$ ipython --no-banner

In [1]: import numpy as np

In [2]: import numpy.linalg as la

In [3]: np.set_printoptions(precision=2, suppress=True, linewidth=100, legacy="1.25")

In [4]: def rnd(a):
   ...:     return np.round(a, 2) + 0
   ...: 

In [5]: m1 = np.array([[3, 3, -2, -1, -1, 2],
   ...:     [3, 2, 0, -3, 0, -3],
   ...:     [-3, 0, -1, 1, -3, -2],
   ...:     [3, -3, 3, -3, 2, 0],
   ...:     [-2, 1, 1, 2, 3, 2],
   ...:     [-1, -3, 1, 0, 1, 1]])

In [6]: m1[:, 5] = -2 * m1[:, 2]

In [7]: m1
Out[7]: 
array([[ 3,  3, -2, -1, -1,  4],
       [ 3,  2,  0, -3,  0,  0],
       [-3,  0, -1,  1, -3,  2],
       [ 3, -3,  3, -3,  2, -6],
       [-2,  1,  1,  2,  3, -2],
       [-1, -3,  1,  0,  1, -2]])

In [8]: # rows and columns are dependent

In [9]: rnd(la.det(m1))
Out[9]: 0.0

In [10]: (m1 - m1.T) / 2
Out[10]: 
array([[ 0. ,  0. ,  0.5, -2. ,  0.5,  2.5],
       [ 0. ,  0. ,  0. ,  0. , -0.5,  1.5],
       [-0.5,  0. ,  0. , -1. , -2. ,  0.5],
       [ 2. ,  0. ,  1. ,  0. ,  0. , -3. ],
       [-0.5,  0.5,  2. ,  0. ,  0. , -1.5],
       [-2.5, -1.5, -0.5,  3. ,  1.5,  0. ]])

In [11]: np.allclose(m1 @ m1.T, m1.T @ m1)
Out[11]: False

In [12]: rnd(np.sort(np.abs(la.eigvals(m1))))
Out[12]: array([0.  , 1.07, 2.88, 2.88, 4.19, 7.73])

In [13]: rnd(np.abs(la.eigvals(m1)).max())
Out[13]: 7.73

In [14]: la.determinant(m1)
AttributeError: module 'numpy.linalg' has no attribute 'determinant'


In [15]: m1.inv()
AttributeError: 'numpy.ndarray' object has no attribute 'inv'


In [16]: np.trace(m1)
Out[16]: 2

In [17]: cov = m1.T @ m1

In [18]: np.trace(cov), (m1 ** 2).sum()
Out[18]: (201, 201)

In [19]: cov
Out[19]: 
array([[ 41,   7,   3, -28,   5,  -6],
       [  7,  32, -17,   2,  -9,  34],
       [  3, -17,  16,  -6,  15, -32],
       [-28,   2,  -6,  24,  -2,  12],
       [  5,  -9,  15,  -2,  24, -30],
       [ -6,  34, -32,  12, -30,  64]])

In [20]: np.diag(cov)
Out[20]: array([41, 32, 16, 24, 24, 64])

In [21]: rnd(la.eigvalsh(cov)[::-1])
Out[21]: array([116.52,  61.66,  18.71,   3.57,   0.55,   0.  ])

In [22]: rnd(la.svd(m1, compute_uv=False) ** 2)
Out[22]: array([116.52,  61.66,  18.71,   3.57,   0.55,   0.  ])
